In [1]: import numpy as np

In [2]: np.set_printoptions(precision=1, suppress=True, linewidth=140, sign=" ")

In [3]: M = np.load("m.npy")

In [4]: M
Out[4]: 
array([[  9,   1,   8],
       [ 13,   2,   8],
       [ 18,   3,   8],
       [ 19,   7,  15],
       [ 24,  11,  19],
       [ 24,  19,  21],
       [ 27,  20,  24],
       [ 32,  27,  24],
       [ 37,  32,  25],
       [ 38,  40,  29],
       [ 40,  47,  36],
       [ 49,  52,  42]])

In [5]: Z = M[[6, 3]].astype(float)

In [6]: for _ in range(4):
   ...:     lab = np.linalg.norm(M[:, None] - Z, axis=-1).argmin(axis=1)
   ...:     Z = np.array([M[lab == j].mean(axis=0) for j in range(2)])
   ...: 

In [7]: lab
Out[7]: array([ 1,  1,  1,  1,  1,  1,  1,  0,  0,  0,  0,  0])

In [8]: Z
Out[8]: 
array([[ 39.2,  39.6,  31.2],
       [ 19.1,   9. ,  14.7]])

In [9]: cov = np.cov(M, rowvar=False)

In [10]: np.corrcoef(M.T)
Out[10]: 
array([[ 1.,  1.,  1.],
       [ 1.,  1.,  1.],
       [ 1.,  1.,  1.]])

In [11]: np.linalg.eigvalsh(cov)[::-1]
Out[11]: array([ 573.9,    5.2,    4.6])

In [12]: np.argsort(-M.std(axis=0).round(6), kind="stable")
Out[12]: array([ 1,  0,  2])

In [13]: cov.shape
Out[13]: (3, 3)

In [14]: np.median(M, axis=0)
Out[14]: array([ 25.5,  19.5,  22.5])

In [15]: cov
Out[15]: 
array([[ 143.5,  209.1,  125.8],
       [ 209.1,  321.3,  190.2],
       [ 125.8,  190.2,  118.8]])

In [16]: np.argwhere(np.triu(np.abs(np.corrcoef(M.T)) > 0.8, 1))
Out[16]: 
array([[ 0,  1],
       [ 0,  2],
       [ 1,  2]])

In [17]: E = np.load("out11.npy")

In [18]: E
Out[18]: 
array([[-4., -2., -2., -2.],
       [ 0., -3., -1., -1.],
       [ 0.,  2.,  1.,  3.],
       [ 0., -2.,  1.,  2.]])

In [19]: hat = np.triu(np.array([[-1, -3, -2, 1], [0, 3, 1, 2], [0, 2, 0, 0], [-3, 0, 0, -3]]), 1) + np.eye(4)

In [20]: out = hat @ E @ np.linalg.inv(hat)

In [21]: np.trace(out), np.trace(E)
Out[21]: (np.float64(-4.0), np.float64(-4.0))

In [22]: np.linalg.matrix_rank(out)
Out[22]: np.int64(4)

In [23]: round(np.linalg.det(out), 1)
Out[23]: np.float64(-36.0)

In [24]: W0 = np.loadtxt("data.csv", delimiter=",")

In [25]: W0
Out[25]: 
array([[ 2.,  3.,  0.],
       [ 3., -3.,  3.],
       [ 0.,  3.,  3.]])

In [26]: # symmetric

In [27]: out = np.linalg.inv(W0)

In [28]: out
Out[28]: 
array([[ 0.3,  0.1, -0.1],
       [ 0.1, -0.1,  0.1],
       [-0.1,  0.1,  0.2]])

In [29]: np.round(np.linalg.inv(out), 1) + 0
Out[29]: 
array([[ 2.,  3.,  0.],
       [ 3., -3.,  3.],
       [ 0.,  3.,  3.]])

In [30]: np.round(np.linalg.slogdet(W0)[0], 1)
Out[30]: np.float64(-1.0)

In [31]: np.round(W0 @ out, 1) + 0
Out[31]: 
array([[ 1.,  0.,  0.],
       [ 0.,  1.,  0.],
       [ 0.,  0.,  1.]])

In [32]: evals, V = np.linalg.eig(W0)

In [33]: np.sort(np.linalg.eigvals(np.linalg.inv(W0)))
Out[33]: array([-0.2,  0.2,  0.4])

In [34]: evals
Out[34]: array([-5.3,  2.4,  4.9])

In [35]: X = np.loadtxt("block19.csv", delimiter=",")

In [36]: X
Out[36]: 
array([[ 2. , -5.7, 13.1],
       [ 3.7, -7.2, 10.1],
       [ 4.3, -6.7, 12.3],
       [ 3.1, -4.8, 11.3],
       [ 1.4, -6.8, 12.3],
       [ 3.5, -5.8, 12.6],
       [ 3.9, -6.9, 14.5],
       [ 4. , -5.8, 12.4],
       [ 1.8, -4.9, 10. ],
       [ 3.1, -6.2, 11.4],
       [ 2.1, -6.7, 12.3]])

In [37]: Z = X[[5, 4]].astype(float)

In [38]: for _ in range(3):
    ...:     lab = np.linalg.norm(X[:, None] - Z, axis=-1).argmin(axis=1)
    ...:     Z = np.array([X[lab == j].mean(axis=0) for j in range(2)])
    ...: 

In [39]: lab
Out[39]: array([ 1,  0,  0,  0,  1,  0,  0,  0,  1,  0,  1])

In [40]: Z
Out[40]: 
array([[ 3.7, -6.2, 12.1],
       [ 1.8, -6. , 11.9]])

In [41]: out = np.c_[X[:, :1] @ np.array([[1]]), np.array([0, 0, 3, 1, 1, 1, 1, 3, 2, 1, 2])]

In [42]: out
Out[42]: 
array([[ 2. ,  0. ],
       [ 3.7,  0. ],
       [ 4.3,  3. ],
       [ 3.1,  1. ],
       [ 1.4,  1. ],
       [ 3.5,  1. ],
       [ 3.9,  1. ],
       [ 4. ,  3. ],
       [ 1.8,  2. ],
       [ 3.1,  1. ],
       [ 2.1,  2. ]])

In [43]: np.round(np.linalg.norm(out - X @ np.linalg.lstsq(X, out)[0], axis=0), 1) + 0
Out[43]: array([ 0. ,  3.1])

In [44]: np.round(np.linalg.lstsq(X, out[:, 0])[0], 1) + 0
Out[44]: array([ 1.,  0.,  0.])

In [45]: out.reshape(2, -1)
Out[45]: 
array([[ 2. ,  0. ,  3.7,  0. ,  4.3,  3. ,  3.1,  1. ,  1.4,  1. ,  3.5],
       [ 1. ,  3.9,  1. ,  4. ,  3. ,  1.8,  2. ,  3.1,  1. ,  2.1,  2. ]])

In [46]: out.ravel(order="F")
Out[46]: array([ 2. ,  3.7,  4.3,  3.1,  1.4,  3.5,  3.9,  4. ,  1.8,  3.1,  2.1,  0. ,  0. ,  3. ,  1. ,  1. ,  1. ,  1. ,  3. ,  2. ,  1. ,  2. ])

In [47]: out.reshape(-1, 2)
Out[47]: 
array([[ 2. ,  0. ],
       [ 3.7,  0. ],
       [ 4.3,  3. ],
       [ 3.1,  1. ],
       [ 1.4,  1. ],
       [ 3.5,  1. ],
       [ 3.9,  1. ],
       [ 4. ,  3. ],
       [ 1.8,  2. ],
       [ 3.1,  1. ],
       [ 2.1,  2. ]])

In [48]: t3 = out.reshape(11, 2, -1)

In [49]: t3[:, 0]
Out[49]: 
array([[ 2. ],
       [ 3.7],
       [ 4.3],
       [ 3.1],
       [ 1.4],
       [ 3.5],
       [ 3.9],
       [ 4. ],
       [ 1.8],
       [ 3.1],
       [ 2.1]])

In [50]: K = np.load("case8.npy")

In [51]: K
Out[51]: 
array([[ 2, -1,  0],
       [-1,  4,  0],
       [ 0,  0,  0]])

In [52]: # rank 2

In [53]: rk = np.linalg.matrix_rank(K)

In [54]: rk
Out[54]: np.int64(2)

In [55]: null = np.linalg.svd(K)[2][rk:].T

In [56]: null @ null.T
Out[56]: 
array([[ 0.,  0.,  0.],
       [ 0.,  0.,  0.],
       [ 0.,  0.,  1.]])

In [57]: np.allclose(K @ null, 0)
Out[57]: True

In [58]: [int(np.linalg.matrix_rank(K[:, :j + 1])) for j in range(3)]
Out[58]: [1, 2, 2]

In [59]: [int(np.linalg.matrix_rank(K[:i])) for i in range(1, len(K) + 1)]
Out[59]: [1, 2, 2]

In [60]: null[:, 0] / null[np.abs(null[:, 0]).round(6).argmax(), 0]
Out[60]: array([ 0.,  0.,  1.])

In [61]: null.shape
Out[61]: (3, 1)

In [62]: out = np.array([[3, 0, -3], [-2, 2, -1]])

In [63]: Z = np.kron(out, K)

In [64]: Z
Out[64]: 
array([[  6,  -3,   0,   0,   0,   0,  -6,   3,   0],
       [ -3,  12,   0,   0,   0,   0,   3, -12,   0],
       [  0,   0,   0,   0,   0,   0,   0,   0,   0],
       [ -4,   2,   0,   4,  -2,   0,  -2,   1,   0],
       [  2,  -8,   0,  -2,   8,   0,   1,  -4,   0],
       [  0,   0,   0,   0,   0,   0,   0,   0,   0]])

In [65]: round(np.linalg.norm(Z, 2), 1), np.round(np.linalg.norm(out, 2) * np.linalg.norm(K, 2), 1)
Out[65]: (np.float64(19.2), np.float64(19.2))

In [66]: Z.shape
Out[66]: (6, 9)

In [67]: np.linalg.matrix_rank(Z)
Out[67]: np.int64(4)

In [68]: mat = np.loadtxt("arr.csv", delimiter=",")

In [69]: mat
Out[69]: 
array([[ 1. ,  0. ,  0. ,  0. ],
       [ 0. ,  1. ,  0. ,  0. ],
       [ 0. ,  0. ,  0.7, -0.7],
       [ 0. ,  0. ,  0.7,  0.7]])

In [70]: # orthonormal columns

In [71]: Q, R = np.linalg.qr(mat)

In [72]: np.allclose(R.T @ R, mat.T @ mat)
Out[72]: True

In [73]: np.trace(Q @ Q.T)
Out[73]: np.float64(4.0)

In [74]: np.abs(np.diag(R))
Out[74]: array([ 1.,  1.,  1.,  1.])

In [75]: Q
Out[75]: 
array([[ 1. ,  0. ,  0. ,  0. ],
       [-0. ,  1. ,  0. ,  0. ],
       [-0. , -0. , -0.7, -0.7],
       [-0. , -0. , -0.7,  0.7]])

In [76]: Q @ R
Out[76]: 
array([[ 1. ,  0. ,  0. ,  0. ],
       [ 0. ,  1. ,  0. ,  0. ],
       [ 0. ,  0. ,  0.7, -0.7],
       [ 0. ,  0. ,  0.7,  0.7]])

In [77]: abs(R[0, 0]), round(np.linalg.norm(mat[:, 0]), 1)
Out[77]: (np.float64(1.0), np.float64(1.0))
